$ python -q
>>> import numpy as np
>>> np.set_printoptions(precision=3, suppress=True, linewidth=120)
>>> rnd = lambda a: np.round(a, 3) + 0
>>> J = np.load("x.npy")
>>> J
array([[-3, -2],
       [-1,  0],
       [ 1,  2]])
>>> x0 = np.array([0, 0])
>>> np.einsum("ij,j->i", J, x0)
array([0, 0, 0])
>>> J @ (2 * x0)
array([0, 0, 0])
>>> (J * x0).sum(axis=1)
array([0, 0, 0])
>>> (J @ x0).argmax()
np.int64(0)
>>> np.sign((J @ x0).round(6))
array([0, 0, 0])
>>> J @ x0
array([0, 0, 0])
>>> x0 = np.array([1, 0])
>>> target = J @ x0
>>> rnd(np.linalg.pinv(J) @ J)
array([[1., 0.],
       [0., 1.]])
>>> target
array([-3, -1,  1])
>>> rnd(np.linalg.lstsq(J, target)[0])
array([1., 0.])
>>> rng = np.random.default_rng(35)
>>> target = target + 0.02 * rng.normal(size=3)
>>> rnd(target)
array([-3.023, -0.985,  1.023])
>>> c, *_ = np.linalg.lstsq(J, target)
>>> rnd(J.T @ (target - J @ c))
array([0., 0.])
>>> rnd(np.linalg.norm(target - J @ c))
np.float64(0.012)
>>> ang = np.radians(30)
>>> r_ = np.eye(2)
>>> r_[0, 0] = r_[1, 1] = np.cos(ang)
>>> r_[0, 1], r_[1, 0] = -np.sin(ang), np.sin(ang)
>>> rnd(r_)
array([[ 0.866, -0.5  ],
       [ 0.5  ,  0.866]])
>>> M2 = J @ r_.T
>>> rnd(M2)
array([[-1.598, -3.232],
       [-0.866, -0.5  ],
       [-0.134,  2.232]])
>>> rnd(np.abs(M2 - J).max(axis=0))
array([1.402, 1.232])
>>> rnd(np.linalg.det(r_)), rnd(np.trace(r_))
(np.float64(1.0), np.float64(1.732))
>>> proj = J @ np.linalg.solve(J.T @ J, J.T)
>>> rnd(proj @ J[:, 0])
array([-3., -1.,  1.])
>>> np.trace(proj)
np.float64(2.0)
>>> rnd(np.linalg.eigvalsh(proj))
array([0., 1., 1.])
>>> rnd(proj)
array([[ 0.833,  0.333, -0.167],
       [ 0.333,  0.333,  0.333],
       [-0.167,  0.333,  0.833]])
>>> np.allclose(proj @ proj, proj)
True
>>> def softmax(z):
...     e = np.exp(z - z.max(axis=-1, keepdims=True))
...     return e / e.sum(axis=-1, keepdims=True)
... 
>>> rnd(softmax(J[0]))
array([0.269, 0.731])
>>> softmax(J).sum(axis=1)
array([1., 1., 1.])
>>> scores = J @ J.T / np.sqrt(2)
>>> rnd(softmax(scores))
array([[0.999, 0.001, 0.   ],
       [0.768, 0.187, 0.045],
       [0.   , 0.014, 0.986]])
>>> softmax(scores).round(6).argmax(axis=1)
array([0, 0, 2])
>>> A = np.loadtxt("mat.csv", delimiter=",")
>>> A
array([[39.277, 29.159, -0.031],
       [40.419, 28.572, -0.438],
       [37.846, 29.987, -0.828],
       [41.917, 29.724, -0.346],
       [39.505, 30.872, -0.24 ],
       [38.13 , 30.137,  1.674],
       [38.8  , 29.375,  0.047],
       [40.318, 29.5  , -0.133],
       [39.885, 29.246,  0.385],
       [38.383, 31.303, -0.686],
       [39.913, 30.662, -1.627],
       [41.14 , 30.135,  0.293],
       [37.603, 29.621, -0.405],
       [41.853, 30.757, -1.513]])
>>> np.linalg.cond(A) > 100
np.False_
>>> rnd(np.linalg.norm(A, 2) / np.linalg.norm(A))
np.float64(1.0)
>>> rnd(np.abs(np.linalg.svd(A)[2][-1]))
array([0.017, 0.014, 1.   ])
>>> M2 = A + rng.integers(-2, 3, (14, 1)) @ rng.integers(-2, 3, (1, 3))
>>> rnd(M2)
array([[38.277, 27.159, -2.031],
       [42.419, 32.572,  3.562],
       [35.846, 25.987, -4.828],
       [39.917, 25.724, -4.346],
       [39.505, 30.872, -0.24 ],
       [36.13 , 26.137, -2.326],
       [37.8  , 27.375, -1.953],
       [40.318, 29.5  , -0.133],
       [38.885, 27.246, -1.615],
       [40.383, 35.303,  3.314],
       [38.913, 28.662, -3.627],
       [43.14 , 34.135,  4.293],
       [37.603, 29.621, -0.405],
       [43.853, 34.757,  2.487]])
>>> rnd(np.linalg.svd(M2 - A, compute_uv=False))
array([16.971,  0.   ,  0.   ])
>>> d = np.linalg.norm(M2[:, None] - M2[None], axis=-1)
>>> np.linalg.matrix_rank(d ** 2)
np.int64(5)
>>> d[5].round(6).argsort(kind="stable")[:4]
array([5, 6, 0, 2])
>>> d.mean(axis=1).argmax()
np.int64(11)
>>> rnd(d[:5, :5])
array([[ 0.   ,  8.817,  3.887,  3.179,  4.301],
       [ 8.817,  0.   , 12.528, 10.756,  5.083],
       [ 3.887, 12.528,  0.   ,  4.108,  7.636],
       [ 3.179, 10.756,  4.108,  0.   ,  6.598],
       [ 4.301,  5.083,  7.636,  6.598,  0.   ]])
>>> x0 = np.array([-3, -1, -2])
>>> target = A @ x0
>>> rnd(np.linalg.lstsq(A, target)[0])
array([-3., -1., -2.])
>>> rnd(np.linalg.pinv(A) @ A)
array([[1., 0., 0.],
       [0., 1., 0.],
       [0., 0., 1.]])
>>> target = target + 0.3 * rng.normal(size=14)
>>> rnd(target)
array([-147.546, -148.325, -141.87 , -154.643, -149.098, -148.122, -145.676, -149.903, -149.954, -145.249, -147.358,
       -154.468, -141.87 , -153.326])
>>> c, *_ = np.linalg.lstsq(A, target)
>>> [round(float(np.linalg.norm(np.linalg.solve(A.T @ A + lam * np.eye(3), A.T @ target))), 2) for lam in (0, 1, 10, 100)]
[3.75, 3.62, 3.18, 2.99]
>>> rnd(c)
array([-2.929, -1.097, -2.067])
>>> rnd(A.T @ (target - A @ c))
array([0., 0., 0.])
>>> c.round()
array([-3., -1., -2.])
>>> m1 = np.load("sample19.npy")
>>> m1
array([[0, 2, 1, 1],
       [0, 0, 0, 0],
       [0, 0, 0, 0],
       [0, 0, 0, 0]])
>>> lab = rng.permutation(4)
>>> lab
array([0, 2, 1, 3])
>>> M2 = m1[lab][:, lab]
>>> rnd(np.sort(np.abs(np.linalg.eigvals(M2))))
array([0., 0., 0., 0.])
>>> M2
array([[0, 1, 2, 1],
       [0, 0, 0, 0],
       [0, 0, 0, 0],
       [0, 0, 0, 0]])
>>> [round(float(x), 3) for x in np.linalg.svd(M2, compute_uv=False)[:3]]
[2.449, 0.0, 0.0]
>>> rnd(np.linalg.norm(M2, 2) / np.linalg.norm(M2))
np.float64(1.0)
>>> np.linalg.determinant(m1)
Traceback (most recent call last):
  File "<python-input-77>", line 1, in <module>
    np.linalg.determinant(m1)
    ^^^^^^^^^^^^^^^^^^^^^
AttributeError: module 'numpy.linalg' has no attribute 'determinant'
>>> rnd(np.linalg.det(m1))
np.float64(0.0)
>>> np.allclose(m1, m1.T)
False
>>> (m1 - m1.T) / 2
array([[ 0. ,  1. ,  0.5,  0.5],
       [-1. ,  0. ,  0. ,  0. ],
       [-0.5,  0. ,  0. ,  0. ],
       [-0.5,  0. ,  0. ,  0. ]])
>>> np.trace(m1)
np.int64(0)
>>> m1 @ m1
array([[0, 0, 0, 0],
       [0, 0, 0, 0],
       [0, 0, 0, 0],
       [0, 0, 0, 0]])
>>> (m1 + m1.T) / 2
array([[0. , 1. , 0.5, 0.5],
       [1. , 0. , 0. , 0. ],
       [0.5, 0. , 0. , 0. ],
       [0.5, 0. , 0. , 0. ]])
>>> m1.inv()
Traceback (most recent call last):
  File "<python-input-84>", line 1, in <module>
    m1.inv()
    ^^^^^^
AttributeError: 'numpy.ndarray' object has no attribute 'inv'
>>> M2 = np.array([[-1, 2, 1], [-3, 2, 1]])
>>> C = np.kron(M2, J)
>>> C
array([[ 3,  2, -6, -4, -3, -2],
       [ 1,  0, -2,  0, -1,  0],
       [-1, -2,  2,  4,  1,  2],
       [ 9,  6, -6, -4, -3, -2],
       [ 3,  0, -2,  0, -1,  0],
       [-3, -6,  2,  4,  1,  2]])
>>> rnd(np.linalg.norm(C, 2)), rnd(np.linalg.norm(M2, 2) * np.linalg.norm(J, 2))
(np.float64(18.28), np.float64(18.28))
>>> np.linalg.matrix_rank(C)
np.int64(4)
